% python3 -q
>>> import numpy as np
>>> import numpy.linalg as la
>>> np.set_printoptions(precision=3, suppress=True, linewidth=200)
>>> tidy = lambda a: np.round(a, 3) + 0
>>> F = np.load("layer7.npy")
>>> tidy(F)
array([[-9.011, -3.773,  2.136],
       [-8.115, -5.796,  0.741],
       [-6.72 , -7.376, -0.656],
       [-3.426,  7.735,  5.332],
       [-8.865, -4.246,  1.838],
       [ 8.147, -2.881, -5.033],
       [-0.357, -9.026, -4.291],
       [ 5.217, -6.505, -5.52 ],
       [-3.504,  7.691,  5.345],
       [-6.514,  5.251,  5.477],
       [-9.255, -2.43 ,  2.906]])
>>> # null space of dimension 1
>>> Xc = F - F.mean(axis=0)
>>> V = la.svd(Xc)[2][:2]
>>> Y = Xc - Xc @ V.T @ V
>>> tidy(Y.std(axis=0))
array([0., 0., 0.])
>>> la.norm(Y, axis=1).round(6).argmax()
np.int64(0)
>>> tidy(np.cov(Xc @ V.T, rowvar=False))
array([[56.439,  0.   ],
       [ 0.   , 32.447]])
>>> tidy(la.norm(Y) / la.norm(Xc))
np.float64(0.0)
>>> tidy((Xc @ V.T).std(axis=0))
array([7.163, 5.431])
>>> tidy(np.diag(V.T @ V))
array([0.863, 0.831, 0.305])
>>> m1 = np.loadtxt("case19.csv", delimiter=",")
>>> m1
array([[ 0.1, -1.2, -1.5,  1.4],
       [ 1. ,  0.1,  1.8,  0. ],
       [ 2.2,  0. , -4.8,  0.5]])
>>> m1 @ m1
Traceback (most recent call last):
  File "<python-input-18>", line 1, in <module>
    m1 @ m1
    ~~~^~~~
ValueError: matmul: Input operand 1 has a mismatch in its core dimension 0, with gufunc signature (n?,k),(k,m?)->(n?,m?) (size 3 is different from 4)
>>> cov = m1.T @ m1
>>> tidy(np.diag(cov))
array([ 5.85,  1.45, 28.53,  2.21])
>>> tidy(la.eigvalsh(cov)[::-1])
array([32.476,  3.421,  2.143,  0.   ])
>>> tidy(la.svd(m1, compute_uv=False) ** 2)
array([32.476,  3.421,  2.143])
>>> m1.ravel(order="F")
array([ 0.1,  1. ,  2.2, -1.2,  0.1,  0. , -1.5,  1.8, -4.8,  1.4,  0. ,  0.5])
>>> T = m1.reshape(3, 2, -1)
>>> T.shape
(3, 2, 2)
>>> T[:, 0]
array([[ 0.1, -1.2],
       [ 1. ,  0.1],
       [ 2.2,  0. ]])
>>> tidy(T.sum(axis=1))
array([[-1.4,  0.2],
       [ 2.8,  0.1],
       [-2.6,  0.5]])
>>> np.einsum("ihd,jhd->hij", T, T).shape
(2, 3, 3)
>>> Y = np.array([[5, 7], [1, 5], [-8, 9], [-9, 0]])
>>> tidy(np.einsum("ik,kj->ij", m1, Y))
array([[ -1.3, -18.8],
       [ -9.3,  23.7],
       [ 44.9, -27.8]])
>>> tidy(m1 @ Y)
array([[ -1.3, -18.8],
       [ -9.3,  23.7],
       [ 44.9, -27.8]])
>>> la.matrix_rank(np.vstack([m1, Y.T]))
np.int64(4)
>>> tidy(Y.T @ m1.T)
array([[ -1.3,  -9.3,  44.9],
       [-18.8,  23.7, -27.8]])
>>> x0 = np.array([0, 1, 1, -2])
>>> (m1 @ x0).argmax()
np.int64(1)
>>> tidy(m1 @ (2 * x0))
array([-11. ,   3.8, -11.6])
>>> m1 @ np.eye(4)[3]
array([1.4, 0. , 0.5])
>>> tidy(np.einsum("ij,j->i", m1, x0))
array([-5.5,  1.9, -5.8])
>>> tidy((m1 * x0).sum(axis=1))
array([-5.5,  1.9, -5.8])
>>> W1 = np.array([[-1, 0], [0, 2], [0, -2], [-1, -2]])
>>> b = np.array([1, -3])
>>> hid = np.maximum(m1 @ W1 + b, 0)
>>> (hid > 0).astype(int)
array([[0, 0],
       [0, 0],
       [0, 1]])
>>> hid
array([[0. , 0. ],
       [0. , 0. ],
       [0. , 5.6]])
>>> Z = np.array([[-2, -5, 4], [2, 3, 3]])
>>> (hid @ Z).round(6).argmax(axis=1)
array([0, 0, 1])
>>> tidy(hid @ Z)
array([[ 0. ,  0. ,  0. ],
       [ 0. ,  0. ,  0. ],
       [11.2, 16.8, 16.8]])
>>> X = np.load("dump.npy")
>>> X
array([[-0.98, -2.  ,  5.  ,  5.  ],
       [-4.  ,  0.02,  3.  ,  4.  ],
       [-3.  ,  1.  ,  4.02, -3.  ],
       [-1.  , -2.  ,  5.  ,  5.02]])
>>> tidy(la.eigvals(X))
array([0.02 +0.j   , 0.645+0.j   , 3.707+4.979j, 3.707-4.979j])
>>> tidy(la.det(2 * X)), tidy(la.det(X))
(np.float64(7.956), np.float64(0.497))
>>> tidy(la.det(X[::-1]))
np.float64(0.497)
>>> tidy(np.poly(X))
array([  1.   ,  -8.08 ,  43.482, -25.73 ,   0.497])
>>> tidy(la.norm(X, "nuc"))
np.float64(20.839)
>>> tidy(la.norm(X[2] - X[3]))
np.float64(8.848)
>>> tidy(la.norm(X) ** 2 / la.norm(X, 2) ** 2)
np.float64(1.309)
>>> la.norm(X, axis=1).argmax()
np.int64(3)
>>> tidy(la.norm(X, 1)), tidy(la.norm(X, np.inf))
(np.float64(17.02), np.float64(13.02))
>>> left, sv, Vt = la.svd(X)
>>> tidy(sv)
array([11.929,  5.93 ,  2.978,  0.002])
>>> Y = left[:, :3] @ np.diag(sv[:3]) @ Vt[:3]
>>> tidy(np.abs(X - Y).max())
np.float64(0.001)
>>> tidy(Y)
array([[-0.981, -2.001,  5.   ,  5.   ],
       [-4.   ,  0.02 ,  3.   ,  4.   ],
       [-3.   ,  1.   ,  4.02 , -3.   ],
       [-0.999, -1.999,  5.   ,  5.02 ]])
>>> left, sv = la.svd(m1)
Traceback (most recent call last):
  File "<python-input-64>", line 1, in <module>
    left, sv = la.svd(m1)
    ^^^^^^^^
ValueError: too many values to unpack (expected 2)
>>> left, sv, Vt = la.svd(m1, full_matrices=False)
>>> tidy(np.cumsum(sv ** 2) / np.sum(sv ** 2))
array([0.854, 0.944, 1.   ])
>>> tidy(sv)
array([5.699, 1.85 , 1.464])
>>> np.abs(left[:, 0]).round(6).argmax()
np.int64(2)
>>> tidy(Vt @ Vt.T)
array([[1., 0., 0.],
       [0., 1., 0.],
       [0., 0., 1.]])
>>> tidy(np.sqrt((sv ** 2).sum())), tidy(la.norm(m1))
(np.float64(6.168), np.float64(6.168))
>>> tidy(left.T @ m1 @ Vt.T)
array([[5.699, 0.   , 0.   ],
       [0.   , 1.85 , 0.   ],
       [0.   , 0.   , 1.464]])
>>> left.shape, sv.shape, Vt.shape
((3, 3), (3,), (3, 4))
>>> (sv > 1e-8).sum()
np.int64(3)
>>> tidy(sv / sv[0])
array([1.   , 0.325, 0.257])
